In [1]: import numpy as np

In [2]: import numpy.linalg as la

In [3]: np.set_printoptions(suppress=True, linewidth=100)

In [4]: arr = np.loadtxt("x.csv", delimiter=",")

In [5]: print(arr)
[[1.   0.9  0.81 0.73 0.66]
 [0.9  1.   0.9  0.81 0.73]
 [0.81 0.9  1.   0.9  0.81]
 [0.73 0.81 0.9  1.   0.9 ]
 [0.66 0.73 0.81 0.9  1.  ]]

In [6]: w, evecs = la.eig(arr)

In [7]: print(round(np.prod(w), 2))
0.0

In [8]: print(np.round(arr @ evecs[:, 0] - w[0] * evecs[:, 0], 2) + 0)
[0. 0. 0. 0. 0.]

In [9]: print(w.round(2))
[4.26 0.45 0.15 0.08 0.06]

In [10]: print(np.round(np.sort(la.eigvals(la.inv(arr))), 2))
[ 0.23  2.22  6.77 12.63 17.26]

In [11]: m1 = np.array([[1, -2, -1, 2, -1],
    ...:     [-2, 0, 2, 0, -2],
    ...:     [2, 2, 2, 2, 1],
    ...:     [2, 0, -2, -2, -1],
    ...:     [1, -2, 2, 2, -1]])

In [12]: print(m1)
[[ 1 -2 -1  2 -1]
 [-2  0  2  0 -2]
 [ 2  2  2  2  1]
 [ 2  0 -2 -2 -1]
 [ 1 -2  2  2 -1]]

In [13]: rng = np.random.default_rng(41758)

In [14]: labels = rng.permutation(5)

In [15]: print(labels)
[4 3 2 1 0]

In [16]: out = m1[labels][:, labels]

In [17]: print(np.round(np.sort(np.abs(la.eigvals(out))), 2))
[2.12 2.56 3.01 3.01 4.4 ]

In [18]: print(np.trace(out))
0

In [19]: print((m1 - m1.T) / 2)
[[ 0.   0.  -1.5  0.  -1. ]
 [ 0.   0.   0.   0.   0. ]
 [ 1.5  0.   0.   2.  -0.5]
 [ 0.   0.  -2.   0.  -1.5]
 [ 1.   0.   0.5  1.5  0. ]]

In [20]: print((m1 + m1.T) / 2)
[[ 1.  -2.   0.5  2.   0. ]
 [-2.   0.   2.   0.  -2. ]
 [ 0.5  2.   2.   0.   1.5]
 [ 2.   0.   0.  -2.   0.5]
 [ 0.  -2.   1.5  0.5 -1. ]]

In [21]: print(np.allclose(m1, m1.T))
False

In [22]: f = np.array([3, 0, 0, 0, 3])

In [23]: out = m1 + np.outer(f, np.eye(5)[3])

In [24]: print(la.matrix_rank(la.inv(out) - la.inv(m1), tol=1e-8))
1

In [25]: print(la.matrix_rank(out - m1))
1

In [26]: print(round(float(la.det(out) / la.det(m1)), 2), round(1 + la.solve(m1, f)[3], 2))
1.5 1.5

In [27]: print(out)
[[ 1. -2. -1.  5. -1.]
 [-2.  0.  2.  0. -2.]
 [ 2.  2.  2.  2.  1.]
 [ 2.  0. -2. -2. -1.]
 [ 1. -2.  2.  5. -1.]]

In [28]: w1 = np.array([[3, 1, 1, 1], [0, 2, 1, 3], [2, 2, 3, 0], [3, 1, 2, 0], [3, 0, 2, 1]])

In [29]: beta = np.array([2, -3, -3, 0])

In [30]: act = np.maximum(out @ w1 + beta, 0)

In [31]: print((act > 0).astype(int))
[[1 0 1 0]
 [0 0 0 0]
 [1 1 1 1]
 [0 0 0 1]
 [1 1 1 0]]

In [32]: print((act > 0).mean(axis=0))
[0.6 0.4 0.6 0.4]

In [33]: print(act)
[[15.  0.  1.  0.]
 [ 0.  0.  0.  0.]
 [21.  9. 13.  9.]
 [ 0.  0.  0.  1.]
 [21.  3. 10.  0.]]

In [34]: print(la.matrix_rank(act))
4

In [35]: cent = np.array([[3, 4, 3], [3, 1, 4], [1, 0, 0], [4, 1, 2]])

In [36]: print(act @ cent)
[[ 46.  60.  45.]
 [  0.   0.   0.]
 [139. 102. 117.]
 [  4.   1.   2.]
 [ 82.  87.  75.]]

In [37]: out = np.array([[2, 0], [1, 2]])

In [38]: cent = np.kron(out, m1)

In [39]: print(la.matrix_rank(cent))
10

In [40]: A = rng.normal(size=(16, 9)) + 10 * np.array([1, -3, 3, -3, 1, 1, 0, 3, 0])

In [41]: print(A.round(2))
[[ 10.79 -29.94  31.42 -31.29  10.71   9.99   0.57  30.26   0.68]
 [ 11.79 -30.86  31.32 -30.13  10.91  10.58   0.17  30.97  -0.4 ]
 [ 10.83 -31.48  28.86 -28.95  10.04   9.8    1.13  29.89  -1.65]
 [ 10.54 -29.22  29.17 -31.53  10.31   8.34   2.2   28.63  -0.33]
 [  9.71 -29.17  29.98 -29.62  10.93   8.6    0.37  29.85   0.29]
 [  9.77 -29.61  28.79 -29.73   9.15  10.09  -2.38  29.49  -0.38]
 [  9.76 -29.28  29.07 -27.07  11.08   9.38   2.12  30.19   0.44]
 [ 11.38 -30.91  29.66 -30.17   9.14  10.61  -1.08  28.93   1.5 ]
 [  9.62 -29.12  29.46 -32.06   8.93  11.19   0.02  29.14  -0.44]
 [  9.68 -28.84  29.55 -30.75   7.71  10.67  -0.64  29.5    1.79]
 [  9.49 -28.85  29.7  -31.21   9.05   8.83  -0.47  29.91  -1.58]
 [ 10.06 -28.19  29.82 -29.14   9.89  11.05  -2.09  30.45   0.07]
 [  7.83 -29.54  29.51 -28.89  10.18  10.71  -0.33  31.84  -1.62]
 [  8.12 -28.23  30.12 -31.04   9.98  10.3    1.05  28.     1.5 ]
 [  9.35 -29.66  30.25 -29.79   8.97   9.54   0.48  29.71  -0.17]
 [  8.81 -29.46  31.1  -29.58   9.96  10.73   1.65  29.77  -1.9 ]]

In [42]: out = A / la.norm(A, axis=1, keepdims=True)

In [43]: cov = out @ out.T

In [44]: print(np.round(la.norm(out, axis=1), 2))
[1. 1. 1. 1. 1. 1. 1. 1. 1. 1. 1. 1. 1. 1. 1. 1.]

In [45]: print(np.einsum("ij,ji->", m1, m1))
28

In [46]: print(np.round(la.eigvals(m1).sum().real, 2))
0.0

In [47]: print(np.round(la.det(m1.T), 2))
216.0

In [48]: print(round(float(la.det(m1[::-1])), 2))
216.0

In [49]: print(la.cond(A) > 100)
True

In [50]: print([round(float(x), 2) for x in la.svd(A, compute_uv=False)[:3]])
[248.15, 6.3, 5.58]

In [51]: print(la.matrix_rank(A, rtol=0.1))
1

In [52]: print(round(float(la.norm(A, 2) / la.norm(A)), 2))
1.0

In [53]: print(np.argsort(-la.norm(A, axis=0).round(6), kind="stable")[:3])
[3 2 7]

In [54]: x = np.array([2, 0, 2, 0, 0, 0, 1, 1, 2])

In [55]: y = A @ x

In [56]: print(np.round(la.solve(A.T @ A, A.T @ y), 2) + 0)
[2. 0. 2. 0. 0. 0. 1. 1. 2.]

In [57]: y = y + 0.05 * rng.normal(size=16)

In [58]: print(y.round(2))
[116.64 116.66 107.19 109.59 110.13 103.44 110.78 112.87 106.47 110.85 104.65 108.27 102.95 108.56
 109.06 107.46]

In [59]: beta, *_ = la.lstsq(A, y)

In [60]: print(round(float(la.norm(y - A @ beta)), 2))
0.13

In [61]: print(beta.round())
[2. 0. 2. 0. 0. 0. 1. 1. 2.]

In [62]: print(np.round(A.T @ (y - A @ beta), 2) + 0)
[0. 0. 0. 0. 0. 0. 0. 0. 0.]

In [63]: left, sig, VT = la.svd(A)

In [64]: print(sig.round(2))
[248.15   6.3    5.58   4.75   4.01   2.99   2.36   1.81   1.65]

In [65]: out = left[:, :1] @ np.diag(sig[:1]) @ VT[:1]

In [66]: print(round(float(np.abs(A - out).max()), 2))
2.55

In [67]: print(round(float(la.norm(A - out, 2)), 2), np.round(sig[1], 2))
6.3 6.3
